$ python3 -q
>>> import numpy as np
>>> import numpy.linalg as la
>>> np.set_printoptions(precision=1, suppress=True, linewidth=100, legacy="1.25")
>>> data = np.loadtxt("mat.csv", delimiter=",")
>>> data
array([[5., 1., 1.],
       [1., 5., 1.],
       [1., 1., 5.]])
>>> # equal to its transpose
>>> Y = data[0, 0] * data[1:] - np.outer(data[1:, 0], data[0])
>>> Y
array([[ 0., 24.,  4.],
       [ 0.,  4., 24.]])
>>> la.matrix_rank(Y), la.matrix_rank(data)
(2, 3)
>>> data[:, 0] / data[0, 0]
array([1. , 0.2, 0.2])
>>> np.flatnonzero(~Y.round(6).any(axis=1))
array([], dtype=int64)
>>> rng = np.random.default_rng(7781)
>>> z = rng.permutation(3)
>>> z
array([0, 2, 1])
>>> Y = data[z][:, z]
>>> np.diag(Y)
array([5., 5., 5.])
>>> A = np.loadtxt("x.csv", delimiter=",")
>>> A
array([[ 4.,  4.,  4.,  4.,  4.,  4.,  4.,  4.,  4.,  4.],
       [ 4.,  8.,  8.,  8.,  8.,  8.,  8.,  8.,  8.,  8.],
       [ 4.,  8., 12., 12., 12., 12., 12., 12., 12., 12.],
       [ 4.,  8., 12., 16., 16., 16., 16., 16., 16., 16.],
       [ 4.,  8., 12., 16., 20., 20., 20., 20., 20., 20.],
       [ 4.,  8., 12., 16., 20., 24., 24., 24., 24., 24.],
       [ 4.,  8., 12., 16., 20., 24., 28., 28., 28., 28.],
       [ 4.,  8., 12., 16., 20., 24., 28., 32., 32., 32.],
       [ 4.,  8., 12., 16., 20., 24., 28., 32., 36., 36.],
       [ 4.,  8., 12., 16., 20., 24., 28., 32., 36., 40.]])
>>> x0 = np.array([1, 3, 0, 0, 0, 0, 0, 3, 3, 3])
>>> h = np.maximum(A @ x0, 0)
>>> print(np.flatnonzero(h > 1e-9))
[0 1 2 3 4 5 6 7 8 9]
>>> A * (h > 1e-9)[:, None]
array([[ 4.,  4.,  4.,  4.,  4.,  4.,  4.,  4.,  4.,  4.],
       [ 4.,  8.,  8.,  8.,  8.,  8.,  8.,  8.,  8.,  8.],
       [ 4.,  8., 12., 12., 12., 12., 12., 12., 12., 12.],
       [ 4.,  8., 12., 16., 16., 16., 16., 16., 16., 16.],
       [ 4.,  8., 12., 16., 20., 20., 20., 20., 20., 20.],
       [ 4.,  8., 12., 16., 20., 24., 24., 24., 24., 24.],
       [ 4.,  8., 12., 16., 20., 24., 28., 28., 28., 28.],
       [ 4.,  8., 12., 16., 20., 24., 28., 32., 32., 32.],
       [ 4.,  8., 12., 16., 20., 24., 28., 32., 36., 36.],
       [ 4.,  8., 12., 16., 20., 24., 28., 32., 36., 40.]])
>>> A.T @ h
array([ 8800., 17392., 25584., 33232., 40192., 46320., 51472., 55504., 58272., 59680.])
>>> print(h)
[ 52. 100. 136. 172. 208. 244. 280. 316. 340. 352.]
>>> Y = la.inv(A)
>>> round(float(la.cond(A)), 1)
175.1
>>> la.inv(Y)
array([[ 4.,  4.,  4.,  4.,  4.,  4.,  4.,  4.,  4.,  4.],
       [ 4.,  8.,  8.,  8.,  8.,  8.,  8.,  8.,  8.,  8.],
       [ 4.,  8., 12., 12., 12., 12., 12., 12., 12., 12.],
       [ 4.,  8., 12., 16., 16., 16., 16., 16., 16., 16.],
       [ 4.,  8., 12., 16., 20., 20., 20., 20., 20., 20.],
       [ 4.,  8., 12., 16., 20., 24., 24., 24., 24., 24.],
       [ 4.,  8., 12., 16., 20., 24., 28., 28., 28., 28.],
       [ 4.,  8., 12., 16., 20., 24., 28., 32., 32., 32.],
       [ 4.,  8., 12., 16., 20., 24., 28., 32., 36., 36.],
       [ 4.,  8., 12., 16., 20., 24., 28., 32., 36., 40.]])
>>> np.round(la.det(A) * la.det(Y), 1)
1.0
>>> t = np.radians(72)
>>> Rm = np.eye(10)
>>> Rm[0, 0] = Rm[1, 1] = np.cos(t)
>>> Rm[0, 1], Rm[1, 0] = -np.sin(t), np.sin(t)
>>> print(Rm)
[[ 0.3 -1.   0.   0.   0.   0.   0.   0.   0.   0. ]
 [ 1.   0.3  0.   0.   0.   0.   0.   0.   0.   0. ]
 [ 0.   0.   1.   0.   0.   0.   0.   0.   0.   0. ]
 [ 0.   0.   0.   1.   0.   0.   0.   0.   0.   0. ]
 [ 0.   0.   0.   0.   1.   0.   0.   0.   0.   0. ]
 [ 0.   0.   0.   0.   0.   1.   0.   0.   0.   0. ]
 [ 0.   0.   0.   0.   0.   0.   1.   0.   0.   0. ]
 [ 0.   0.   0.   0.   0.   0.   0.   1.   0.   0. ]
 [ 0.   0.   0.   0.   0.   0.   0.   0.   1.   0. ]
 [ 0.   0.   0.   0.   0.   0.   0.   0.   0.   1. ]]
>>> Y = A @ Rm.T
>>> np.allclose(la.norm(A, axis=1), la.norm(Y, axis=1))
True
>>> la.svd(A, compute_uv=False), la.svd(Y, compute_uv=False)
(array([179.1,  20.2,   7.5,   4. ,   2.6,   1.9,   1.5,   1.2,   1.1,   1. ]), array([179.1,  20.2,   7.5,   4. ,   2.6,   1.9,   1.5,   1.2,   1.1,   1. ]))
>>> np.abs(Y - A).max(axis=0)
array([10.4,  1.7,  0. ,  0. ,  0. ,  0. ,  0. ,  0. ,  0. ,  0. ])
>>> Y
array([[-2.6,  5. ,  4. ,  4. ,  4. ,  4. ,  4. ,  4. ,  4. ,  4. ],
       [-6.4,  6.3,  8. ,  8. ,  8. ,  8. ,  8. ,  8. ,  8. ,  8. ],
       [-6.4,  6.3, 12. , 12. , 12. , 12. , 12. , 12. , 12. , 12. ],
       [-6.4,  6.3, 12. , 16. , 16. , 16. , 16. , 16. , 16. , 16. ],
       [-6.4,  6.3, 12. , 16. , 20. , 20. , 20. , 20. , 20. , 20. ],
       [-6.4,  6.3, 12. , 16. , 20. , 24. , 24. , 24. , 24. , 24. ],
       [-6.4,  6.3, 12. , 16. , 20. , 24. , 28. , 28. , 28. , 28. ],
       [-6.4,  6.3, 12. , 16. , 20. , 24. , 28. , 32. , 32. , 32. ],
       [-6.4,  6.3, 12. , 16. , 20. , 24. , 28. , 32. , 36. , 36. ],
       [-6.4,  6.3, 12. , 16. , 20. , 24. , 28. , 32. , 36. , 40. ]])
>>> X = np.array([[-5, 10, -5, 0, 15, 5],
...     [3, -6, 3, 0, -9, -3],
...     [-2, 4, -2, 0, 6, 2],
...     [3, -6, 3, 0, -9, -3],
...     [-6, 12, -6, 0, 18, 6],
...     [8, -16, 8, 0, -24, -8]])
>>> X
array([[ -5,  10,  -5,   0,  15,   5],
       [  3,  -6,   3,   0,  -9,  -3],
       [ -2,   4,  -2,   0,   6,   2],
       [  3,  -6,   3,   0,  -9,  -3],
       [ -6,  12,  -6,   0,  18,   6],
       [  8, -16,   8,   0, -24,  -8]])
>>> rank = la.matrix_rank(X)
>>> rank
1
>>> ns = la.svd(X)[2][rank:].T
>>> print(la.matrix_rank(X.T @ X), la.matrix_rank(X @ X.T))
1 1
>>> ns.shape
(6, 5)
>>> [int(la.matrix_rank(X[:i])) for i in range(1, len(X) + 1)]
[1, 1, 1, 1, 1, 1]
>>> np.round(ns @ ns.T, 1) + 0
array([[ 0.9,  0.1, -0.1,  0. ,  0.2,  0.1],
       [ 0.1,  0.7,  0.1,  0. , -0.4, -0.1],
       [-0.1,  0.1,  0.9,  0. ,  0.2,  0.1],
       [ 0. ,  0. ,  0. ,  1. ,  0. ,  0. ],
       [ 0.2, -0.4,  0.2,  0. ,  0.4, -0.2],
       [ 0.1, -0.1,  0.1,  0. , -0.2,  0.9]])
>>> [int(la.matrix_rank(np.delete(X, i, axis=0))) for i in range(6)]
[1, 1, 1, 1, 1, 1]
>>> np.allclose(X @ ns, 0)
True
>>> [int(la.matrix_rank(X[:, :j + 1])) for j in range(6)]
[1, 1, 1, 1, 1, 1]
>>> Y = X / np.sqrt((X ** 2).mean(axis=1, keepdims=True))
>>> la.matrix_rank(Y) == la.matrix_rank(X)
True
>>> Y[3]
array([ 0.6, -1.2,  0.6,  0. , -1.8, -0.6])
>>> la.matrix_rank(X - X.mean(axis=1, keepdims=True))
1
>>> la.norm(Y, axis=1)
array([2.4, 2.4, 2.4, 2.4, 2.4, 2.4])
>>> print(X - X.mean(axis=1, keepdims=True))
[[ -8.3   6.7  -8.3  -3.3  11.7   1.7]
 [  5.   -4.    5.    2.   -7.   -1. ]
 [ -3.3   2.7  -3.3  -1.3   4.7   0.7]
 [  5.   -4.    5.    2.   -7.   -1. ]
 [-10.    8.  -10.   -4.   14.    2. ]
 [ 13.3 -10.7  13.3   5.3 -18.7  -2.7]]
>>> Uu, s, vt = la.svd(X)
>>> print(s.round(1) + 0)
[48.5  0.   0.   0.   0.   0. ]
>>> Y = Uu[:, :1] @ np.diag(s[:1]) @ vt[:1]
>>> round(float(la.norm(X - Y, 2)), 1), round(float(s[1]), 1)
(0.0, 0.0)
>>> print(Y)
[[ -5.  10.  -5.   0.  15.   5.]
 [  3.  -6.   3.   0.  -9.  -3.]
 [ -2.   4.  -2.   0.   6.   2.]
 [  3.  -6.   3.   0.  -9.  -3.]
 [ -6.  12.  -6.   0.  18.   6.]
 [  8. -16.   8.   0. -24.  -8.]]
>>> np.round(la.norm(X - Y) / la.norm(X), 1)
0.0
>>> K = np.load("dump.npy")
>>> K.round(1) + 0
array([[-2.4, -4.5,  7.5,  4.3],
       [ 4.2,  1.2, -9. ,  0. ],
       [-4. ,  4.4,  5.1, -6.1],
       [-3. , -3.7,  8.2,  3.2],
       [-3.6, -2.7,  8.7,  1.9],
       [ 4.1, -4.3, -5.3,  6. ],
       [-4.6,  2.3,  7.6, -4. ],
       [ 3.3,  3.2, -8.5, -2.6],
       [ 3.7, -4.9, -4.2,  6.6],
       [-1.8, -5.1,  6.7,  5.1],
       [-3.7,  5. ,  4.2, -6.6],
       [-2.8,  5.9,  1.8, -7.4],
       [ 4.7, -1.7, -8. ,  3.3],
       [-4.6,  2. ,  7.8, -3.6],
       [ 1.5,  5.3, -6.3, -5.5],
       [ 4.6, -1. , -8.4,  2.5],
       [-3.2, -3.4,  8.4,  2.8],
       [ 2.3, -6.1, -0.7,  7.5]])
>>> cen = K - K.mean(axis=0)
>>> Uu, s, vt = la.svd(cen, full_matrices=False)
>>> np.round(s ** 2 / (s ** 2).sum(), 1) + 0
array([0.6, 0.4, 0. , 0. ])
>>> vt[0] * np.sign(vt[0, np.abs(vt[0]).argmax()])
array([-0.5,  0.1,  0.9, -0.2])
>>> s.round(1) + 0
array([32.7, 26.6,  0. ,  0. ])
